$ python -q
>>> import numpy as np
>>> np.set_printoptions(precision=3, suppress=True, linewidth=100, legacy="1.25")
>>> tidy = lambda a: np.round(a, 3) + 0
>>> O, _ = np.linalg.qr(np.array([[-0.7, -2.2, -0.8], [-0.4, -0.1, -1.9], [0.3, 0.6, -0.5]]))
>>> mat = 4 * O
>>> tidy(mat)
array([[-3.255,  2.115,  0.965],
       [-1.86 , -3.365,  1.103],
       [ 1.395,  0.449,  3.722]])
>>> O = mat.astype(float).copy()
>>> for j in range(3):
...     O[:, j] -= O[:, :j] @ (O[:, :j].T @ O[:, j])
...     O[:, j] /= np.linalg.norm(O[:, j])
... 
>>> tidy(O.T @ O)
array([[1., 0., 0.],
       [0., 1., 0.],
       [0., 0., 1.]])
>>> tidy(O.T @ mat)
array([[4., 0., 0.],
       [0., 4., 0.],
       [0., 0., 4.]])
>>> rng = np.random.default_rng(1177)
>>> labels = rng.permutation(3)
>>> labels
array([0, 1, 2])
>>> B = mat[labels][:, labels]
>>> tidy(np.diag(B))
array([-3.255, -3.365,  3.722])
>>> np.allclose(B, mat)
True
>>> tidy(np.sort(np.abs(np.linalg.eigvals(B))))
array([4., 4., 4.])
>>> w1 = np.array([[3, -1, -3, -1, 1, 1], [3, -2, 2, 3, 1, 0], [0, -2, -3, 2, -1, -1]])
>>> b = np.array([1, 2, 0, 0, 2, 1])
>>> hid = np.maximum(mat @ w1 + b, 0)
>>> np.linalg.matrix_rank(hid)
3
>>> tidy(hid)
array([[ 0.   ,  0.   , 11.1  , 11.531,  0.   ,  0.   ],
       [ 0.   ,  8.385,  0.   ,  0.   ,  0.   ,  0.   ],
       [ 6.531,  0.   ,  0.   ,  7.395,  0.122,  0.   ]])
>>> C = np.array([[3, -9, 3],
...     [-5, -3, 0],
...     [-3, -7, 8],
...     [3, 2, 7],
...     [-3, -7, 4],
...     [-7, 1, -2]])
>>> (hid @ C).round(6).argmax(axis=1)
array([2, 2, 2])
>>> w1 @ C
array([[ 10, -11, -20],
       [ 19, -36,  50],
       [ 35,  37, -12]])
>>> tidy(hid @ C)
array([[  1.29 , -54.642, 169.518],
       [-41.924, -25.154,   0.   ],
       [ 41.413, -44.841,  71.845]])
